% python3 -q
>>> import numpy as np
>>> from numpy import linalg as LA
>>> np.set_printoptions(precision=4, suppress=True, linewidth=120, sign=" ")
>>> f = np.array([-2, -1, 2, 1])
>>> J = np.array([np.roll(f, i) for i in range(4)])
>>> J
array([[-2, -1,  2,  1],
       [ 1, -2, -1,  2],
       [ 2,  1, -2, -1],
       [-1,  2,  1, -2]])
>>> rng = np.random.default_rng(883)
>>> other = J + rng.integers(-2, 3, (4, 2)) @ rng.integers(-2, 3, (2, 4))
>>> other
array([[ 4,  0,  0,  5],
       [ 7,  0,  1,  4],
       [ 8,  3,  0,  1],
       [-5,  0, -3, -2]])
>>> np.round(LA.svd(other - J, compute_uv=False), 4) + 0
array([ 12.6803,   5.3114,   0.    ,   0.    ])
>>> other - J
array([[ 6,  1, -2,  4],
       [ 6,  2,  2,  2],
       [ 6,  2,  2,  2],
       [-4, -2, -4,  0]])
>>> U, sv, vt = LA.svd(J)
>>> evecs = vt[:(sv > 1e-8).sum()]
>>> vec = J[3] + -3 * J[0] + rng.integers(2) * np.eye(4)[0]
>>> vec
array([ 6.,  5., -5., -5.])
>>> LA.matrix_rank(np.vstack([J, vec]))
np.int64(3)
>>> np.round(LA.norm(vec - evecs.T @ evecs @ vec), 4)
np.float64(0.7071)
>>> np.diag(evecs.T @ evecs)
array([ 0.5,  0.5,  0.5,  0.5])
>>> np.argsort(-LA.norm(J, axis=0).round(6), kind="stable")[:3]
array([ 0,  1,  2])
>>> LA.matrix_rank(J, rtol=0.1)
np.int64(2)
>>> round(float(LA.norm(J, 2) / LA.norm(J)), 4)
0.7071
>>> np.abs(np.diag(LA.qr(J)[1])) > 1e-9
array([ True,  True, False, False])
>>> J @ LA.pinv(J) @ J
array([[-2., -1.,  2.,  1.],
       [ 1., -2., -1.,  2.],
       [ 2.,  1., -2., -1.],
       [-1.,  2.,  1., -2.]])
>>> np.allclose(J[:-1].T @ LA.lstsq(J[:-1].T, J[-1])[0], J[-1])
True
>>> try:
...     LA.inv(J)
... except LA.LinAlgError as e:
...     print(e)
... 
Singular matrix
>>> np.unique(J.round(6), axis=0).shape
(4, 4)
>>> W0 = np.load("data.npy")
>>> W0
array([[-0.6307,  1.0341, -0.6069],
       [-2.9318,  4.833 , -3.7417],
       [ 1.3274, -1.9737,  1.4454],
       [ 1.9782, -2.9673,  2.5338],
       [-0.1856,  0.2067,  0.1751],
       [-0.1131,  0.877 , -0.6937],
       [-0.4805,  0.9997, -0.9956],
       [ 0.5738,  0.6885, -0.1162],
       [-2.7681,  4.9294, -3.9763],
       [ 0.7368, -0.3466,  0.2405]])
>>> Xs = W0 - W0.mean(axis=0)
>>> evecs = LA.svd(Xs)[2][:1]
>>> other = Xs - Xs @ evecs.T @ evecs
>>> np.cov(Xs @ evecs.T, rowvar=False)
array( 12.8773)
>>> other.std(axis=0)
array([ 0.2352,  0.1339,  0.1341])
>>> (Xs @ evecs.T).std(axis=0)
array([ 3.4043])
>>> proj = W0 @ LA.solve(W0.T @ W0, W0.T)
>>> np.allclose(proj @ proj, proj)
True
>>> proj @ W0[:, 2]
array([-0.6069, -3.7417,  1.4454,  2.5338,  0.1751, -0.6937, -0.9956, -0.1162, -3.9763,  0.2405])
>>> D = LA.norm(W0[:, None] - W0[None], axis=-1)
>>> D.mean(axis=1).argmax()
np.int64(8)
>>> D[7].round(6).argsort(kind="stable")[:4]
array([ 7,  5,  4,  9])
>>> D.shape
(10, 10)
>>> np.flatnonzero(D[7] < D.mean() / 2)
array([ 0,  4,  5,  6,  7,  9])
>>> U, sv, vt = LA.svd(W0)
>>> np.argmax(sv[:-1] / (sv[1:] + 1e-6)) + 1
np.int64(1)
>>> sv
array([ 11.2332,   1.0716,   0.4934])
>>> other = U[:, :1] @ np.diag(sv[:1]) @ vt[:1]
>>> round(float(LA.norm(W0 - other) / LA.norm(W0)), 4)
0.1044
>>> f, r1 = W0[4], W0[1]
>>> round(float(f @ r1), 4)
0.888
>>> pr = (f @ r1) / (f @ f) * f
>>> np.outer(f, r1)
array([[ 0.5441, -0.897 ,  0.6945],
       [-0.606 ,  0.999 , -0.7734],
       [-0.5134,  0.8463, -0.6552]])
>>> A = np.load("x.npy")
>>> A
array([[ 4.,  0.,  0.],
       [ 0.,  4.,  3.],
       [ 0.,  3.,  4.]])
>>> L = LA.cholesky(A)
>>> round(float(np.prod(np.diag(L)) ** 2), 4), round(LA.det(A), 4)
(28.0, np.float64(28.0))
>>> np.diag(L) ** 2
array([ 4.  ,  4.  ,  1.75])
>>> vals, evecs = LA.eigh(A)
>>> vec = np.array([-1, 2, -3])
>>> np.abs(A).sum(axis=1).max(), np.abs(vals).max()
(np.float64(7.0), np.float64(7.0))
>>> vec @ A @ vec
np.float64(20.0)
>>> vec = np.array([5, 0, 1])
>>> y = A @ vec
>>> y
array([ 20.,   3.,   4.])
>>> LA.solve(A, A[:, 2])
array([ 0.,  0.,  1.])
>>> LA.solve(A, y + A[:, 0])
array([ 6.,  0.,  1.])
>>> LA.solve(A, y)
array([ 5.,  0.,  1.])
>>> LA.solve(A.T, A[2])
array([ 0.,  0.,  1.])
>>> other = np.array([[1, 0], [2, 1], [0, 1]])
>>> np.einsum("ij,ij->i", A, A)
array([ 16.,  25.,  25.])
>>> LA.matrix_rank(A @ other)
np.int64(2)
>>> np.einsum("ij->j", A)
array([ 4.,  7.,  7.])
>>> vals, evecs = LA.eigh(A)
>>> vals
array([ 1.,  4.,  7.])
>>> np.unique(vals.round(6) + 0, return_counts=True)[1]
array([ 1,  1,  1])
>>> np.abs(evecs[:, -1]).round(6).argmax()
np.int64(1)
>>> LA.eigvalsh(A @ A)
array([  1.,  16.,  49.])
>>> np.round(evecs.T @ A @ evecs, 4) + 0
array([[ 1.,  0.,  0.],
       [ 0.,  4.,  0.],
       [ 0.,  0.,  7.]])
>>> (vals > 1e-8).sum(), (vals < -1e-8).sum()
(np.int64(3), np.int64(0))
>>> other = np.array([[4, -8, -2]])
>>> E = other.T @ other
>>> E
array([[ 16, -32,  -8],
       [-32,  64,  16],
       [ -8,  16,   4]])
>>> f, r1 = E[2], E[0]
>>> f @ r1
np.int64(-672)
>>> f @ f
np.int64(336)
>>> pr = (f @ r1) / (f @ f) * f
>>> LA.matrix_rank(np.outer(f, r1))
np.int64(1)
>>> (r1 - pr) @ f
np.float64(0.0)
>>> r1 - pr
array([ 0.,  0.,  0.])
>>> np.round(LA.norm(f + r1) ** 2 + LA.norm(f - r1) ** 2, 4)
np.float64(3360.0)
>>> m1 = np.load("dump.npy")
>>> m1
array([[-3.,  1.,  2.],
       [-6.,  4.,  2.],
       [-6.,  2.,  4.]])
>>> other = np.array([[-1, 1, -2], [-1, 0, -1], [-1, -2, 1]])
>>> np.einsum("ik,kj->ji", m1, other)
array([[  0.,   0.,   0.],
       [ -7., -10., -14.],
       [  7.,  10.,  14.]])
>>> LA.matrix_rank(np.vstack([m1, other.T]))
np.int64(3)
>>> m1 @ other
array([[  0.,  -7.,   7.],
       [  0., -10.,  10.],
       [  0., -14.,  14.]])
>>> other = np.array([[3, 3, -5], [0, 5, 0]])
>>> basis = np.kron(other, m1)
>>> np.round(LA.norm(basis, 2), 4), round(float(LA.norm(other, 2) * LA.norm(m1, 2)), 4)
(np.float64(79.1161), 79.1161)
>>> basis
array([[ -9.,   3.,   6.,  -9.,   3.,   6.,  15.,  -5., -10.],
       [-18.,  12.,   6., -18.,  12.,   6.,  30., -20., -10.],
       [-18.,   6.,  12., -18.,   6.,  12.,  30., -10., -20.],
       [ -0.,   0.,   0., -15.,   5.,  10.,  -0.,   0.,   0.],
       [ -0.,   0.,   0., -30.,  20.,  10.,  -0.,   0.,   0.],
       [ -0.,   0.,   0., -30.,  10.,  20.,  -0.,   0.,   0.]])
>>> M = np.array([[-1, 0], [7, -9]])
>>> # triangular, det is the product of the diagonal
>>> Q, evecs = LA.qr(M[:, :1])[0], LA.qr(M[:, 1:])[0]
>>> sv = LA.svd(Q.T @ evecs, compute_uv=False)
>>> sv
array([ 0.9899])
>>> (sv > 0.9).sum()
np.int64(1)
>>> round(LA.norm(Q @ Q.T - evecs @ evecs.T, 2), 4)
np.float64(0.1414)
>>> Q, r_ = LA.qr(M)
>>> Q.shape, r_.shape
((2, 2), (2, 2))
>>> np.allclose(r_.T @ r_, M.T @ M)
True
>>> X = rng.normal(size=(13, 3))
>>> X = 3 * X / LA.norm(X, axis=1, keepdims=True)
>>> X
array([[-2.9678, -0.4135, -0.1455],
       [ 1.186 ,  2.6817,  0.634 ],
       [ 0.5596,  0.3089,  2.9311],
       [-0.0641,  0.9828, -2.8337],
       [-1.26  ,  2.7225,  0.0141],
       [-1.5081,  2.5678,  0.3635],
       [-1.4534,  0.1497, -2.6202],
       [-1.6683, -0.2536,  2.4804],
       [-1.1946, -2.3679, -1.402 ],
       [ 0.3153, -2.9024,  0.6905],
       [-2.3568,  1.8513, -0.1342],
       [-1.3874,  0.918 ,  2.4965],
       [-0.3456,  0.9222, -2.8338]])
>>> Xs = (X - X.mean(axis=0)) / X.std(axis=0)
>>> Xs.std(axis=0)
array([ 1.,  1.,  1.])
>>> b = LA.lstsq(np.delete(Xs, 1, axis=1), Xs[:, 1])[0]
>>> round(1 - np.var(Xs[:, 1] - np.delete(Xs, 1, axis=1) @ b), 4)
np.float64(0.0003)
>>> round(float(LA.det(J[::-1])), 4)
0.0
>>> np.einsum("ij,ji->", J, J)
np.int64(24)
>>> np.einsum("ii->", J)
np.int64(-8)
>>> round(float(LA.eigvals(J).sum().real), 4)
-8.0
>>> round(LA.det(J.T), 4)
np.float64(0.0)
>>> LA.svd(X, compute_uv=False)
array([ 6.8629,  6.6632,  5.0499])
>>> X[:, 3]
Traceback (most recent call last):
  File "<python-input-122>", line 1, in <module>
    X[:, 3]
    ~^^^^^^
IndexError: index 3 is out of bounds for axis 1 with size 3
>>> round(float(np.abs(X).max()), 4)
2.9678
>>> np.unravel_index(np.abs(X).argmax(), X.shape)
(np.int64(0), np.int64(0))
>>> X.mean(axis=0)
array([-0.9343,  0.5513, -0.0276])
>>> arr = np.load("m.npy")
>>> arr
array([[-1,  0,  0,  0],
       [ 0, -2,  0,  0],
       [ 0,  0,  3,  0],
       [ 0,  0,  0,  3]])
>>> vals, evecs = LA.eigh(arr)
>>> LA.svd(arr, compute_uv=False)
array([ 3.,  3.,  2.,  1.])
>>> evecs @ np.diag(vals) @ evecs.T
array([[-1.,  0.,  0.,  0.],
       [ 0., -2.,  0.,  0.],
       [ 0.,  0.,  3.,  0.],
       [ 0.,  0.,  0.,  3.]])
>>> LA.eigvalsh(arr + 4 * np.eye(4))
array([ 2.,  3.,  7.,  7.])
>>> vals
array([-2., -1.,  3.,  3.])
>>> vec = np.array([-2, -5, -3, -4])
>>> h = np.maximum(J @ vec, 0)
>>> np.flatnonzero(h > 1e-9)
array([ 1,  2])
>>> np.maximum(J @ (3 * vec), 0)
array([ 0,  9,  3,  0])
>>> np.maximum(J @ vec, 0) - np.maximum(-J @ vec, 0)
array([-1,  3,  1, -3])
>>> [round(float(LA.det(arr[:i, :i])), 2) + 0 for i in range(1, 5)]
[-1.0, 2.0, 6.0, 18.0]
>>> np.all(LA.eigvalsh(arr) > 0)
np.False_
